% python3 -q
>>> import numpy as np
>>> np.set_printoptions(suppress=True, linewidth=200)
>>> rnd = lambda a: np.round(a, 2) + 0
>>> feats = np.loadtxt("mat.csv", delimiter=",")
>>> rnd(feats)
array([[-10.4 , -15.99,  -3.36,   5.43],
       [ -8.44, -13.48,  -2.6 ,   4.69],
       [ -5.64,  -9.81,  -1.54,   3.52],
       [ -5.11,  -9.08,  -1.34,   3.28],
       [ -2.9 ,  -5.98,  -0.57,   2.19],
       [ -2.71,  -5.7 ,  -0.51,   2.08],
       [ -0.72,  -2.49,   0.07,   0.78],
       [ -0.43,  -1.93,   0.12,   0.53],
       [ -0.33,  -1.7 ,   0.14,   0.42],
       [ -0.28,  -1.59,   0.14,   0.38],
       [ -0.19,  -1.36,   0.15,   0.27],
       [ -0.14,  -1.25,   0.15,   0.22],
       [ -0.01,  -0.82,   0.13,   0.03],
       [ -0.01,  -0.8 ,   0.13,   0.02],
       [  0.03,  -0.57,   0.1 ,  -0.07],
       [  0.04,  -0.48,   0.09,  -0.09],
       [  0.04,  -0.44,   0.08,  -0.1 ],
       [  0.04,  -0.39,   0.07,  -0.11],
       [  0.01,  -0.13,   0.01,  -0.09],
       [  0.  ,  -0.07,   0.  ,  -0.06],
       [  0.1 ,   0.3 ,   0.09,   0.4 ],
       [  0.31,   0.55,   0.24,   0.75],
       [  0.45,   0.7 ,   0.34,   0.94],
       [  0.92,   1.15,   0.66,   1.44],
       [  1.97,   2.1 ,   1.35,   2.31],
       [  3.33,   3.29,   2.21,   3.2 ],
       [  3.78,   3.69,   2.49,   3.47],
       [  5.47,   5.15,   3.51,   4.37],
       [ 15.03,  13.57,   9.14,   8.32]])
>>> gram = np.cov(feats, rowvar=False)
>>> rnd(np.corrcoef(feats[:, 2], feats[:, 1])[0, 1])
np.float64(0.9)
>>> print(rnd(np.polyfit(feats[:, 2], feats[:, 1], 1)))
[ 2.35 -2.43]
>>> np.argwhere(np.triu(np.abs(np.corrcoef(feats.T)) > 0.8, 1))
array([[0, 1],
       [0, 2],
       [1, 2]])
>>> feats @ feats
Traceback (most recent call last):
  File "<python-input-9>", line 1, in <module>
    feats @ feats
    ~~~~~~^~~~~~~
ValueError: matmul: Input operand 1 has a mismatch in its core dimension 0, with gufunc signature (n?,k),(k,m?)->(n?,m?) (size 29 is different from 4)
>>> gram = feats.T @ feats
>>> (feats @ feats.T).shape
(29, 29)
>>> np.linalg.matrix_rank(gram)
np.int64(3)
>>> mat = np.array([[3, 0, 0], [0, 0, 0], [0, 0, 2]])
>>> mat
array([[3, 0, 0],
       [0, 0, 0],
       [0, 0, 2]])
>>> # 3 groups of indices that never mix
>>> Uu, sig, VT = np.linalg.svd(mat)
>>> V = VT[:(sig > 1e-8).sum()]
>>> rng = np.random.default_rng(3732)
>>> x0 = mat[0] + 3 * mat[2] + rng.integers(2) * np.eye(3)[1]
>>> x0
array([3., 0., 6.])
>>> V.T @ V
array([[1., 0., 0.],
       [0., 0., 0.],
       [0., 0., 1.]])
>>> np.linalg.matrix_rank(np.vstack([mat, x0]))
np.int64(2)
>>> vals, V = np.linalg.eigh(mat)
>>> vals.sum(), np.trace(mat)
(np.float64(5.0), np.int64(5))
>>> np.abs(V[:, -1]).round(6).argmax()
np.int64(0)
>>> V.T @ mat @ V
array([[0., 0., 0.],
       [0., 2., 0.],
       [0., 0., 3.]])
>>> rnd(np.linalg.eigvalsh(mat + -3 * np.eye(3)))
array([-3., -1.,  0.])
>>> rnd(np.linalg.svd(mat, compute_uv=False))
array([3., 2., 0.])
>>> np.abs(V[:, -1])
array([1., 0., 0.])
>>> print((vals > 1e-8).sum(), (vals < -1e-8).sum())
2 0
>>> vals, V = np.linalg.eigh(mat)
>>> x0 = np.array([-2, 0, -3])
>>> V * np.maximum(vals, 0) @ V.T
array([[3., 0., 0.],
       [0., 0., 0.],
       [0., 0., 2.]])
>>> rnd(x0 @ mat @ x0 / (x0 @ x0)), vals[0], vals[-1]
(np.float64(2.31), np.float64(0.0), np.float64(3.0))
>>> (np.sign(V[:, -1].round(6)) == np.sign(V[0, -1].round(6))).astype(int)
array([1, 0, 0])
>>> x0 @ mat @ x0
np.int64(30)
>>> data = np.load("w.npy")
>>> data
array([[ 1, -1, -1,  1, -1,  1,  1, -1],
       [ 1,  1,  1,  1,  1,  1,  1,  1],
       [ 1,  1, -1, -1, -1, -1,  1,  1],
       [ 1, -1,  1, -1, -1,  1, -1,  1]])
>>> x0 = np.array([-3, 2, -1, -3, 3, 3, -2, 1])
>>> h1 = np.maximum(data @ x0, 0)
>>> data.T @ h1
array([0, 0, 0, 0, 0, 0, 0, 0])
>>> h1
array([0, 0, 0, 0])
>>> np.maximum(data @ (3 * x0), 0)
array([0, 0, 0, 0])
>>> t3 = np.stack([data, -3 * data, data[::-1]])
>>> print((t3 @ data.T).shape)
(3, 4, 4)
>>> np.linalg.matrix_rank(t3)
array([4, 4, 4])
>>> t3.shape
(3, 4, 8)
>>> np.einsum("bij,cij->bc", t3, t3)
array([[ 32, -96,   0],
       [-96, 288,   0],
       [  0,   0,  32]])
>>> Uu, sig, VT = np.linalg.svd(data, full_matrices=False)
>>> print(rnd(sig / sig[0]))
[1. 1. 1. 1.]
>>> (sig > 1e-8).sum()
np.int64(4)
>>> W0 = np.load("case2.npy")
>>> W0
array([[0, 1, 1],
       [1, 0, 1],
       [1, 1, 0]])
>>> # symmetric
>>> gram = W0.T @ W0
>>> print(rnd(np.linalg.svd(W0, compute_uv=False) ** 2))
[4. 1. 1.]
>>> rnd(np.linalg.eigvalsh(gram)[::-1])
array([4., 1., 1.])
>>> np.linalg.matrix_rank(gram)
np.int64(3)
>>> np.trace(gram), (W0 ** 2).sum()
(np.int64(6), np.int64(6))
>>> gram
array([[2, 1, 1],
       [1, 2, 1],
       [1, 1, 2]])
>>> (W0 @ W0.T).shape
(3, 3)
>>> other = np.array([[1, 0], [1, 4]])
>>> cent = np.kron(other, W0)
>>> cent.shape
(6, 6)
>>> cent
array([[0, 1, 1, 0, 0, 0],
       [1, 0, 1, 0, 0, 0],
       [1, 1, 0, 0, 0, 0],
       [0, 1, 1, 0, 4, 4],
       [1, 0, 1, 4, 0, 4],
       [1, 1, 0, 4, 4, 0]])
>>> def softmax(z):
...     e = np.exp(z - z.max(axis=-1, keepdims=True))
...     return e / e.sum(axis=-1, keepdims=True)
... 
>>> rnd(softmax(data).sum(axis=1))
array([1., 1., 1., 1.])
>>> rnd(softmax(10 * data[3]))
array([0.25, 0.  , 0.25, 0.  , 0.  , 0.25, 0.  , 0.25])
>>> S = data @ data.T / np.sqrt(8)
>>> rnd(softmax(S)[3] @ data)
array([ 1. , -0.8,  0.8, -0.8, -0.9,  0.9, -0.7,  0.9])
>>> K = np.load("block8.npy")
>>> K
array([[ 20.93,  10.4 ,  18.48,  -9.99,  10.62, -10.21],
       [ 18.77,  10.87,  19.63,  -8.25,  10.41, -10.3 ],
       [ 19.93,   9.56,  19.79,  -8.99,  10.15,  -8.78],
       [ 20.24,   9.06,  18.45, -10.68,   7.84,  -9.04],
       [ 20.86,   9.1 ,  19.37,  -8.74,  11.09, -10.42],
       [ 19.76,   9.84,  19.02,  -8.45,   9.52, -11.75],
       [ 18.41,  11.27,  21.98, -10.84,  10.83, -11.05],
       [ 19.56,   7.93,  19.39,  -9.75,  11.05, -10.06],
       [ 21.37,  11.07,  20.49, -10.07,   9.99, -10.38],
       [ 19.14,   8.98,  20.37, -10.19,  10.75,  -9.11],
       [ 18.76,   9.38,  19.2 ,  -8.63,   8.91, -10.93],
       [ 19.43,  11.36,  19.63,  -8.7 ,  12.4 , -10.41],
       [ 18.95,  10.06,  19.72,  -9.25,  10.22,  -9.86],
       [ 18.56,   9.65,  20.93, -11.48,  10.22, -11.04],
       [ 21.51,   9.86,  20.2 ,  -9.22,  10.33,  -9.69],
       [ 21.34,  11.05,  20.42,  -9.4 ,  10.12, -11.14]])
>>> Uu, sig, VT = np.linalg.svd(K)
>>> rnd(sig)
array([137.92,   4.76,   4.28,   3.5 ,   2.74,   2.04])
>>> np.argmax(sig[:-1] / (sig[1:] + 1e-6)) + 1
np.int64(1)
>>> other = Uu[:, :1] @ np.diag(sig[:1]) @ VT[:1]
>>> rnd(np.linalg.norm(K - other) / np.linalg.norm(K))
np.float64(0.06)
>>> print(rnd(np.linalg.norm(K - other, 2)), rnd(sig[1]))
4.76 4.76
>>> m1 = np.array([[-2, 7, 7, -8, 9],
...     [-5, -2, -8, 4, 6],
...     [4, 4, 6, -7, -3],
...     [-1, 1, 0, 5, 6]]) * (rng.random((4, 5)) < 0.3)
>>> m1
array([[-2,  0,  0,  0,  0],
       [-5,  0, -8,  4,  6],
       [ 4,  0,  0,  0,  0],
       [-1,  0,  0,  5,  6]])
>>> # null space of dimension 2
>>> other = m1[0, 0] * m1[1:] - np.outer(m1[1:, 0], m1[0])
>>> other
array([[  0,   0,  16,  -8, -12],
       [  0,   0,   0,   0,   0],
       [  0,   0,   0, -10, -12]])
>>> np.flatnonzero(~other.round(6).any(axis=1))
array([1])
>>> Uu, sig, VT = np.linalg.svd(m1)
>>> V = VT[:(sig > 1e-8).sum()]
>>> x0 = m1[3] + 3 * m1[0] + rng.integers(2) * np.eye(5)[1]
>>> x0
array([-7.,  1.,  0.,  5.,  6.])
>>> np.allclose(V.T @ V @ x0, x0)
False
>>> rnd(np.diag(V.T @ V))
array([1.  , 0.  , 0.99, 0.42, 0.59])
>>> other = m1 / np.linalg.norm(m1, axis=1)
Traceback (most recent call last):
  File "<python-input-91>", line 1, in <module>
    other = m1 / np.linalg.norm(m1, axis=1)
            ~~~^~~~~~~~~~~~~~~~~~~~~~~~~~~~
ValueError: operands could not be broadcast together with shapes (4,5) (4,) 
>>> other = m1 / np.linalg.norm(m1, axis=1, keepdims=True)
>>> gram = other @ other.T
>>> (np.abs(gram) > 0.9).astype(int)
array([[1, 0, 1, 0],
       [0, 1, 0, 0],
       [1, 0, 1, 0],
       [0, 0, 0, 1]])
>>> rnd(gram[2])
array([-1.  , -0.42,  1.  , -0.13])
>>> (gram - 2 * np.eye(4)).round(6).argmax(axis=1)
array([1, 3, 3, 1])
>>> rnd(softmax(m1[0] + 2))
array([0.03, 0.24, 0.24, 0.24, 0.24])
>>> rnd(softmax(m1[0]))
array([0.03, 0.24, 0.24, 0.24, 0.24])
>>> S = m1 @ m1.T / np.sqrt(5)
>>> print(rnd(softmax(S)))
[[0.06 0.91 0.   0.03]
 [0.   1.   0.   0.  ]
 [0.   0.   1.   0.  ]
 [0.   0.39 0.   0.61]]
>>> softmax(S).round(6).argmax(axis=1)
array([1, 1, 2, 3])
>>> E = np.load("dump.npy")
>>> E
array([[2., 1., 0.],
       [0., 2., 1.],
       [0., 0., 2.]])
>>> q, R = np.linalg.qr(E)
>>> q.T @ q
array([[1., 0., 0.],
       [0., 1., 0.],
       [0., 0., 1.]])
>>> q @ R
array([[2., 1., 0.],
       [0., 2., 1.],
       [0., 0., 2.]])
>>> R
array([[2., 1., 0.],
       [0., 2., 1.],
       [0., 0., 2.]])
>>> vals, V = np.linalg.eig(W0)
>>> print(rnd(np.sort(np.linalg.eigvals(np.linalg.inv(W0)))))
[-1.  -1.   0.5]
>>> print(rnd(np.prod(vals)))
2.0
>>> print(rnd(vals))
[-1.  2. -1.]
>>> rnd(np.sort(np.linalg.eigvals(W0 @ W0)))
array([1., 1., 4.])
>>> arr = np.array([[0.4, -0.6, -0.2],
...     [0.9, 0.7, 1.0],
...     [-1.3, -0.5, -0.3],
...     [-1.1, -0.1, -2.0],
...     [1.5, -1.0, -2.0],
...     [0.7, 0.1, -0.9],
...     [-1.3, -1.5, 0.1],
...     [0.9, -0.6, 0.2],
...     [0.2, 0.2, -0.6],
...     [-0.6, 1.4, -1.4],
...     [0.4, 0.0, 0.4],
...     [0.9, 0.3, -1.8],
...     [0.7, 1.0, 2.7],
...     [-0.5, -0.6, -1.0],
...     [-1.0, -0.4, -0.4],
...     [-0.7, 0.7, -1.0],
...     [0.3, -0.8, -2.4],
...     [0.4, 0.1, -1.5],
...     [-0.7, -0.3, -0.7],
...     [1.0, -1.9, 0.0],
...     [0.6, -0.9, -1.4],
...     [0.3, -0.5, 2.1],
...     [-0.6, -1.2, -1.4],
...     [0.3, -0.8, -1.1],
...     [0.4, 0.5, 0.9],
...     [-1.3, -0.4, -1.3],
...     [-0.2, 0.5, -1.3]])
>>> arr[:, 0] = -3 * arr[:, 2] + 0.3 * rng.normal(size=27)
>>> rnd(arr)
array([[ 0.24, -0.6 , -0.2 ],
       [-3.63,  0.7 ,  1.  ],
       [ 0.47, -0.5 , -0.3 ],
       [ 6.62, -0.1 , -2.  ],
       [ 6.31, -1.  , -2.  ],
       [ 2.64,  0.1 , -0.9 ],
       [-0.51, -1.5 ,  0.1 ],
       [-0.44, -0.6 ,  0.2 ],
       [ 1.89,  0.2 , -0.6 ],
       [ 4.5 ,  1.4 , -1.4 ],
       [-0.97,  0.  ,  0.4 ],
       [ 5.38,  0.3 , -1.8 ],
       [-8.48,  1.  ,  2.7 ],
       [ 2.99, -0.6 , -1.  ],
       [ 1.37, -0.4 , -0.4 ],
       [ 3.52,  0.7 , -1.  ],
       [ 7.23, -0.8 , -2.4 ],
       [ 4.5 ,  0.1 , -1.5 ],
       [ 1.85, -0.3 , -0.7 ],
       [ 0.03, -1.9 ,  0.  ],
       [ 4.26, -0.9 , -1.4 ],
       [-6.09, -0.5 ,  2.1 ],
       [ 3.86, -1.2 , -1.4 ],
       [ 3.76, -0.8 , -1.1 ],
       [-2.72,  0.5 ,  0.9 ],
       [ 4.38, -0.4 , -1.3 ],
       [ 3.74,  0.5 , -1.3 ]])
>>> # column 0 is much longer than the rest
>>> cent = arr[[10, 26]].astype(float)
>>> for _ in range(4):
...     lab = np.linalg.norm(arr[:, None] - cent, axis=-1).argmin(axis=1)
...     cent = np.array([arr[lab == j].mean(axis=0) for j in range(2)])
... 
>>> print(lab)
[0 0 0 1 1 1 0 0 1 1 0 1 0 1 1 1 1 1 1 0 1 0 1 1 0 1 1]
>>> print(rnd(cent[1] - cent[0]))
[ 6.26  0.15 -2.  ]
>>> np.allclose(m1[:-1].T @ np.linalg.lstsq(m1[:-1].T, m1[-1])[0], m1[-1])
False
>>> print(rnd(m1 @ np.linalg.pinv(m1) @ m1))
[[-2.  0.  0.  0.  0.]
 [-5.  0. -8.  4.  6.]
 [ 4.  0.  0.  0.  0.]
 [-1.  0.  0.  5.  6.]]
>>> other = np.c_[arr[:, :1] @ np.array([[-2]]), np.array([-5, -3, -3, -2, -5, -3, -5, 3, -3, 4, -4, -3, -5, 5, 4, 1, -3, -2, -3, 5, 0, 0, 0, 4, 1, -3, 0])]
>>> rnd(other)
array([[ -0.47,  -5.  ],
       [  7.25,  -3.  ],
       [ -0.94,  -3.  ],
       [-13.25,  -2.  ],
       [-12.63,  -5.  ],
       [ -5.27,  -3.  ],
       [  1.01,  -5.  ],
       [  0.87,   3.  ],
       [ -3.77,  -3.  ],
       [ -9.  ,   4.  ],
       [  1.94,  -4.  ],
       [-10.76,  -3.  ],
       [ 16.97,  -5.  ],
       [ -5.97,   5.  ],
       [ -2.73,   4.  ],
       [ -7.05,   1.  ],
       [-14.47,  -3.  ],
       [ -8.99,  -2.  ],
       [ -3.69,  -3.  ],
       [ -0.07,   5.  ],
       [ -8.52,   0.  ],
       [ 12.19,   0.  ],
       [ -7.71,   0.  ],
       [ -7.51,   4.  ],
       [  5.45,   1.  ],
       [ -8.76,  -3.  ],
       [ -7.48,   0.  ]])
>>> rnd(np.linalg.norm(np.linalg.qr(arr)[0].T @ other, axis=0) ** 2 / ((other ** 2).sum(axis=0) + 1e-12))
array([1.  , 0.12])
>>> np.linalg.matrix_rank(other)
np.int64(2)
>>> gram = np.cov(arr, rowvar=False)
>>> np.argwhere(np.triu(np.abs(np.corrcoef(arr.T)) > 0.8, 1))
array([[0, 2]])
>>> rnd(arr.std(axis=0))
array([3.72, 0.75, 1.2 ])
>>> np.argsort(-arr.std(axis=0).round(6), kind="stable")
array([0, 2, 1])
>>> gram.shape
(3, 3)
>>> rnd(np.corrcoef(arr[:, 2], arr[:, 1])[0, 1])
np.float64(0.18)
